$ python -q
>>> import numpy as np
>>> np.set_printoptions(precision=1, suppress=True, linewidth=120)
>>> def rd(a):
...     return np.round(a, 1) + 0
... 
>>> m1 = np.loadtxt("run13.csv", delimiter=",")
>>> m1
array([[10., -5., -2.,  1., -3., -5.,  5.,  8.,  4., 12., -2.],
       [-5.,  5.,  4., -2.,  6.,  0., -5., -1., -3., -9.,  4.],
       [-2.,  4.,  4., -2.,  6., -2., -4.,  2., -2., -6.,  4.],
       [ 1., -2., -2.,  1., -3.,  1.,  2., -1.,  1.,  3., -2.],
       [-3.,  6.,  6., -3.,  9., -3., -6.,  3., -3., -9.,  6.],
       [-5.,  0., -2.,  1., -3.,  5.,  0., -7., -1., -3., -2.],
       [ 5., -5., -4.,  2., -6.,  0.,  5.,  1.,  3.,  9., -4.],
       [ 8., -1.,  2., -1.,  3., -7.,  1., 10.,  2.,  6.,  2.],
       [ 4., -3., -2.,  1., -3., -1.,  3.,  2.,  2.,  6., -2.],
       [12., -9., -6.,  3., -9., -3.,  9.,  6.,  6., 18., -6.],
       [-2.,  4.,  4., -2.,  6., -2., -4.,  2., -2., -6.,  4.]])
>>> # columns 2 and 10 are equal
>>> rk = np.linalg.matrix_rank(m1)
>>> rk
np.int64(2)
>>> ns = np.linalg.svd(m1)[2][rk:].T
>>> [int(np.linalg.matrix_rank(m1[:, :j + 1])) for j in range(11)]
[1, 2, 2, 2, 2, 2, 2, 2, 2, 2, 2]
>>> ns.shape
(11, 9)
>>> rd(ns @ ns.T)
array([[ 0.7,  0.1,  0. ,  0. ,  0. ,  0.2, -0.1, -0.3, -0.1, -0.3,  0. ],
       [ 0.1,  0.9, -0.1,  0. , -0.1,  0. ,  0.1,  0. ,  0.1,  0.2, -0.1],
       [ 0. , -0.1,  0.9,  0.1, -0.2,  0.1,  0.1, -0.1,  0. ,  0.1, -0.1],
       [ 0. ,  0. ,  0.1,  1. ,  0.1,  0. ,  0. ,  0.1,  0. , -0.1,  0.1],
       [ 0. , -0.1, -0.2,  0.1,  0.7,  0.1,  0.1, -0.2,  0.1,  0.2, -0.2],
       [ 0.2,  0. ,  0.1,  0. ,  0.1,  0.8,  0. ,  0.3,  0. ,  0.1,  0.1],
       [-0.1,  0.1,  0.1,  0. ,  0.1,  0. ,  0.9,  0. , -0.1, -0.2,  0.1],
       [-0.3,  0. , -0.1,  0.1, -0.2,  0.3,  0. ,  0.6,  0. , -0.1, -0.1],
       [-0.1,  0.1,  0. ,  0. ,  0.1,  0. , -0.1,  0. ,  1. , -0.1,  0. ],
       [-0.3,  0.2,  0.1, -0.1,  0.2,  0.1, -0.2, -0.1, -0.1,  0.6,  0.1],
       [ 0. , -0.1, -0.1,  0.1, -0.2,  0.1,  0.1, -0.1,  0. ,  0.1,  0.9]])
>>> np.allclose(m1 @ ns, 0)
True
>>> [int(np.linalg.matrix_rank(np.delete(m1, i, axis=0))) for i in range(11)]
[2, 2, 2, 2, 2, 2, 2, 2, 2, 2, 2]
>>> np.linalg.lstsq(m1[:-1].T, m1[-1])[2]
np.int32(2)
>>> rd(np.trace(np.linalg.pinv(m1) @ m1))
np.float64(2.0)
>>> rd(m1 @ np.linalg.pinv(m1) @ m1)
array([[10., -5., -2.,  1., -3., -5.,  5.,  8.,  4., 12., -2.],
       [-5.,  5.,  4., -2.,  6.,  0., -5., -1., -3., -9.,  4.],
       [-2.,  4.,  4., -2.,  6., -2., -4.,  2., -2., -6.,  4.],
       [ 1., -2., -2.,  1., -3.,  1.,  2., -1.,  1.,  3., -2.],
       [-3.,  6.,  6., -3.,  9., -3., -6.,  3., -3., -9.,  6.],
       [-5.,  0., -2.,  1., -3.,  5.,  0., -7., -1., -3., -2.],
       [ 5., -5., -4.,  2., -6.,  0.,  5.,  1.,  3.,  9., -4.],
       [ 8., -1.,  2., -1.,  3., -7.,  1., 10.,  2.,  6.,  2.],
       [ 4., -3., -2.,  1., -3., -1.,  3.,  2.,  2.,  6., -2.],
       [12., -9., -6.,  3., -9., -3.,  9.,  6.,  6., 18., -6.],
       [-2.,  4.,  4., -2.,  6., -2., -4.,  2., -2., -6.,  4.]])
>>> F = np.maximum(np.array([[-7, 7, 0],
...     [2, -7, 8],
...     [-5, -7, 2],
...     [-6, -1, 4],
...     [-1, -7, -4],
...     [-7, 5, -3],
...     [9, 5, -7],
...     [-3, 9, 5],
...     [3, -1, 1],
...     [5, 3, -5],
...     [3, 0, -2],
...     [8, 3, 8],
...     [-7, 2, -2],
...     [-2, -4, -7],
...     [-4, -4, 6],
...     [-7, -7, 0],
...     [-1, -4, -9],
...     [9, 8, 4],
...     [5, -2, -3],
...     [-7, -7, 7],
...     [9, 3, -1],
...     [-8, 4, 8],
...     [0, 1, 0],
...     [-6, 4, -4],
...     [-5, 4, 4],
...     [-3, 8, 9],
...     [-1, -9, -6],
...     [3, -3, 9],
...     [-1, 3, -7],
...     [3, -5, -3],
...     [-6, -2, -2]]) @ np.array([[-2, 0, 1, 1], [0, -1, -1, -2], [2, -2, 0, 2]]) + np.array([2, -1, 1, 1]), 0)
>>> F
array([[16,  0,  0,  0],
       [14,  0, 10, 33],
       [16,  2,  3, 14],
       [22,  0,  0,  5],
       [ 0, 14,  7,  6],
       [10,  0,  0,  0],
       [ 0,  8,  5,  0],
       [18,  0,  0,  0],
       [ 0,  0,  5,  8],
       [ 0,  6,  3,  0],
       [ 0,  3,  4,  0],
       [ 2,  0,  6, 19],
       [12,  1,  0,  0],
       [ 0, 17,  3,  0],
       [22,  0,  1, 17],
       [16,  6,  1,  8],
       [ 0, 21,  4,  0],
       [ 0,  0,  2,  2],
       [ 0,  7,  8,  4],
       [30,  0,  1, 22],
       [ 0,  0,  7,  2],
       [34,  0,  0,  1],
       [ 2,  0,  0,  0],
       [ 6,  3,  0,  0],
       [20,  0,  0,  0],
       [26,  0,  0,  0],
       [ 0, 20,  9,  6],
       [14,  0,  7, 28],
       [ 0, 10,  0,  0],
       [ 0, 10,  9,  8],
       [10,  5,  0,  0]])
>>> rng = np.random.default_rng(31)
>>> lab = rng.permutation(4)
>>> Y = F[:, lab] * rng.choice([-1, 1], 4)
>>> Y
array([[  0,  16,   0,   0],
       [  0,  14,  10, -33],
       [ -2,  16,   3, -14],
       [  0,  22,   0,  -5],
       [-14,   0,   7,  -6],
       [  0,  10,   0,   0],
       [ -8,   0,   5,   0],
       [  0,  18,   0,   0],
       [  0,   0,   5,  -8],
       [ -6,   0,   3,   0],
       [ -3,   0,   4,   0],
       [  0,   2,   6, -19],
       [ -1,  12,   0,   0],
       [-17,   0,   3,   0],
       [  0,  22,   1, -17],
       [ -6,  16,   1,  -8],
       [-21,   0,   4,   0],
       [  0,   0,   2,  -2],
       [ -7,   0,   8,  -4],
       [  0,  30,   1, -22],
       [  0,   0,   7,  -2],
       [  0,  34,   0,  -1],
       [  0,   2,   0,   0],
       [ -3,   6,   0,   0],
       [  0,  20,   0,   0],
       [  0,  26,   0,   0],
       [-20,   0,   9,  -6],
       [  0,  14,   7, -28],
       [-10,   0,   0,   0],
       [-10,   0,   9,  -8],
       [ -5,  10,   0,   0]])
>>> left, _, Vh = np.linalg.svd(F.T @ Y)
>>> rd(left @ Vh)
array([[ 0.,  1.,  0.,  0.],
       [-1.,  0.,  0.,  0.],
       [ 0.,  0.,  1.,  0.],
       [ 0.,  0.,  0., -1.]])
